$ ipython --no-banner

In [1]: import numpy as np

In [2]: np.set_printoptions(suppress=True, linewidth=100)

In [3]: def rd(a):
   ...:     return np.round(a, 2) + 0
   ...: 

In [4]: mat = np.load("block0.npy")

In [5]: print(rd(mat))
[[-3.46  4.94  7.97]
 [-2.78 -4.81 -8.32]
 [ 6.28  3.73  6.83]
 [ 9.63  0.98  2.52]
 [ 5.03 -4.63 -7.3 ]
 [-8.56 -2.29 -4.63]
 [-9.96  0.82  0.46]
 [ 3.81 -4.89 -7.85]
 [-9.05  2.53  3.41]
 [-9.19 -1.64 -3.59]
 [-8.09  3.33  4.85]
 [-9.06  2.52  3.4 ]
 [-0.27  5.13  8.58]
 [ 1.16 -5.13 -8.5 ]
 [-4.21  4.81  7.69]
 [-2.8   5.03  8.18]
 [ 9.99 -0.27  0.45]
 [-2.61  5.05  8.23]
 [-9.83  1.3   1.29]
 [ 7.34  3.18  6.  ]
 [ 6.53 -4.14 -6.34]
 [-7.51 -3.08 -5.84]
 [ 9.97 -0.73 -0.32]
 [ 8.38  2.45  4.87]
 [-9.14 -1.7  -3.68]
 [-9.58 -1.07 -2.66]
 [-1.5   5.12  8.45]
 [ 8.34  2.48  4.92]
 [-3.27  4.97  8.04]
 [-8.79 -2.08 -4.28]
 [-1.19 -5.04 -8.56]
 [-9.97  0.09 -0.75]
 [-5.72 -3.97 -7.18]
 [ 1.48 -5.12 -8.46]]

In [6]: U, sv, VT = np.linalg.svd(mat)

In [7]: print(rd(sv))
[42.   40.45  0.  ]

In [8]: print(np.argmax(sv[:-1] / (sv[1:] + 1e-6)) + 1)
2

In [9]: A2 = U[:, :2] @ np.diag(sv[:2]) @ VT[:2]

In [10]: print(rd(np.linalg.norm(mat - A2) / np.linalg.norm(mat)))
0.0

In [11]: print(rd(np.linalg.norm(mat - A2, 2)), rd(sv[2]))
0.0 0.0

In [12]: print(np.linalg.matrix_rank(mat, rtol=0.05))
2

In [13]: print(np.linalg.matrix_rank(A2))
2

In [14]: print(rd(np.abs(mat).max()))
9.99

In [15]: print(rd(np.linalg.norm(mat)))
58.31

In [16]: print(np.unravel_index(np.abs(mat).argmax(), mat.shape))
(np.int64(16), np.int64(0))

In [17]: np.zeros(34, 3)
---------------------------------------------------------------------------
TypeError                                 Traceback (most recent call last)
Cell In[17], line 1
----> 1 np.zeros(34, 3)

TypeError: Cannot interpret '3' as a data type

In [18]: mat[34]
---------------------------------------------------------------------------
IndexError                                Traceback (most recent call last)
Cell In[18], line 1
----> 1 mat[34]

IndexError: index 34 is out of bounds for axis 0 with size 34

In [19]: print(mat.shape)
(34, 3)

In [20]: A = np.loadtxt("case16.csv", delimiter=",")

In [21]: print(A)
[[  9.  18.   9.  45.]
 [ -9. -18.  -9. -45.]
 [  4.   8.   4.  20.]
 [ -5. -10.  -5. -25.]
 [  9.  18.   9.  45.]
 [ -5. -10.  -5. -25.]
 [ -6. -12.  -6. -30.]]

In [22]: # row 4 repeats row 0

In [23]: rng = np.random.default_rng(955420)

In [24]: A2 = A + rng.integers(-2, 3, (7, 1)) @ rng.integers(-2, 3, (1, 4))

In [25]: print(A2)
[[  9.  18.   9.  45.]
 [-10. -18.  -7. -44.]
 [  6.   8.   0.  18.]
 [ -7. -10.  -1. -23.]
 [ 10.  18.   7.  44.]
 [ -7. -10.  -1. -23.]
 [ -6. -12.  -6. -30.]]

In [26]: print(A2 - A)
[[ 0.  0.  0.  0.]
 [-1.  0.  2.  1.]
 [ 2.  0. -4. -2.]
 [-2.  0.  4.  2.]
 [ 1.  0. -2. -1.]
 [-2.  0.  4.  2.]
 [ 0.  0.  0.  0.]]

In [27]: print(np.linalg.matrix_rank(A2 - A, tol=1e-8))
1

In [28]: m1 = np.load("w.npy")

In [29]: print(m1)
[[1.   0.   0.   0.  ]
 [0.   0.67 0.   0.33]
 [0.   0.   1.   0.  ]
 [0.   0.   0.33 0.67]]

In [30]: # rows sum to 1

In [31]: Xc = mat - mat.mean(axis=0)

In [32]: U, sv, VT = np.linalg.svd(Xc, full_matrices=False)

In [33]: print(np.abs(VT[0]).argmax())
2

In [34]: print(rd(sv))
[41.72 39.43  0.  ]

In [35]: print(np.linalg.matrix_rank(Xc))
2

In [36]: print(np.searchsorted(np.cumsum(sv ** 2) / (sv ** 2).sum(), 0.9) + 1)
2

In [37]: arr = np.load("dump.npy")

In [38]: print(arr)
[[-2  2  3  2 -1]
 [-2 -2  1 -2  2]
 [-2  2  3  2 -1]]

In [39]: r = np.linalg.matrix_rank(arr)

In [40]: print(r)
2

In [41]: null = np.linalg.svd(arr)[2][r:].T

In [42]: print([int(np.linalg.matrix_rank(np.delete(arr, i, axis=0))) for i in range(3)])
[2, 1, 2]

In [43]: print(np.linalg.matrix_rank(arr.T @ arr), np.linalg.matrix_rank(arr @ arr.T))
2 2
